In [1]: import numpy as np

In [2]: import numpy.linalg as la

In [3]: np.set_printoptions(suppress=True, linewidth=200)

In [4]: def rd(a):
   ...:     return np.round(a, 2) + 0
   ...: 

In [5]: rng = np.random.default_rng(947770)

In [6]: labels = rng.integers(0, 2, 3)

In [7]: mat = (labels[:, None] == labels) * 5 + np.eye(3)

In [8]: mat
Out[8]: 
array([[6., 5., 5.],
       [5., 6., 5.],
       [5., 5., 6.]])

In [9]: # equal to its transpose

In [10]: vals, evecs = la.eig(mat)

In [11]: np.prod(vals)
Out[11]: np.float64(16.0)

In [12]: rd(np.sort(la.eigvals(la.inv(mat))))
Out[12]: array([0.06, 1.  , 1.  ])

In [13]: rd(np.sort(la.eigvals(mat.T)))
Out[13]: array([ 1.,  1., 16.])

In [14]: rd(mat @ evecs[:, 0] - vals[0] * evecs[:, 0])
Out[14]: array([0., 0., 0.])

In [15]: data = np.array([[-1.0, 0.0, 1.0, 1.0],
    ...:     [0.0, 1.0, 0.0, 0.0],
    ...:     [-4.0, 0.0, 3.0, 2.0],
    ...:     [-2.0, 0.0, 1.0, 2.0]])

In [16]: vals, evecs = la.eig(data)

In [17]: rd(np.sort(la.eigvals(data @ data)))
Out[17]: array([1., 1., 1., 4.])

In [18]: rd(np.sort(la.eigvals(data.T)))
Out[18]: array([1., 1., 1., 2.])

In [19]: rd(np.sort(la.eigvals(la.inv(data))))
Out[19]: array([0.5, 1. , 1. , 1. ])

In [20]: labels = rng.permutation(4)

In [21]: labels
Out[21]: array([2, 0, 3, 1])

In [22]: B = data[labels][:, labels]

In [23]: rd(np.sort(np.abs(la.eigvals(B))))
Out[23]: array([1., 1., 1., 2.])

In [24]: print(rd(la.det(B)), rd(la.det(data[labels])))
2.0 -2.0

In [25]: np.trace(B)
Out[25]: np.float64(5.0)

In [26]: rd(np.sort(la.eigvals(data).real))
Out[26]: array([1., 1., 1., 2.])

In [27]: (la.matrix_power((data != 0) + (data.T != 0) + np.eye(4), 4) > 0).astype(int)
Out[27]: 
array([[1, 0, 1, 1],
       [0, 1, 0, 0],
       [1, 0, 1, 1],
       [1, 0, 1, 1]])

In [28]: print((data != 0).astype(int))
[[1 0 1 1]
 [0 1 0 0]
 [1 0 1 1]
 [1 0 1 1]]

In [29]: data @ data
Out[29]: 
array([[ -5.,   0.,   3.,   3.],
       [  0.,   1.,   0.,   0.],
       [-12.,   0.,   7.,   6.],
       [ -6.,   0.,   3.,   4.]])

In [30]: print(rd(la.det(data)))
2.0

In [31]: np.flatnonzero(la.matrix_power((data != 0) + (data.T != 0) + np.eye(4), 4)[3])
Out[31]: array([0, 2, 3])

In [32]: labels = rng.permutation(4)

In [33]: B = data[:, labels] * rng.choice([-1, 1], 4)

In [34]: B
Out[34]: 
array([[-0., -1., -1.,  1.],
       [-1.,  0., -0.,  0.],
       [-0., -4., -3.,  2.],
       [-0., -2., -1.,  2.]])

In [35]: left, _, vt = la.svd(data.T @ B)

In [36]: print(rd(la.lstsq(data, B)[0]))
[[ 0.  1.  0.  0.]
 [-1.  0.  0.  0.]
 [ 0.  0. -1.  0.]
 [ 0.  0.  0.  1.]]

In [37]: labels
Out[37]: array([1, 0, 2, 3])
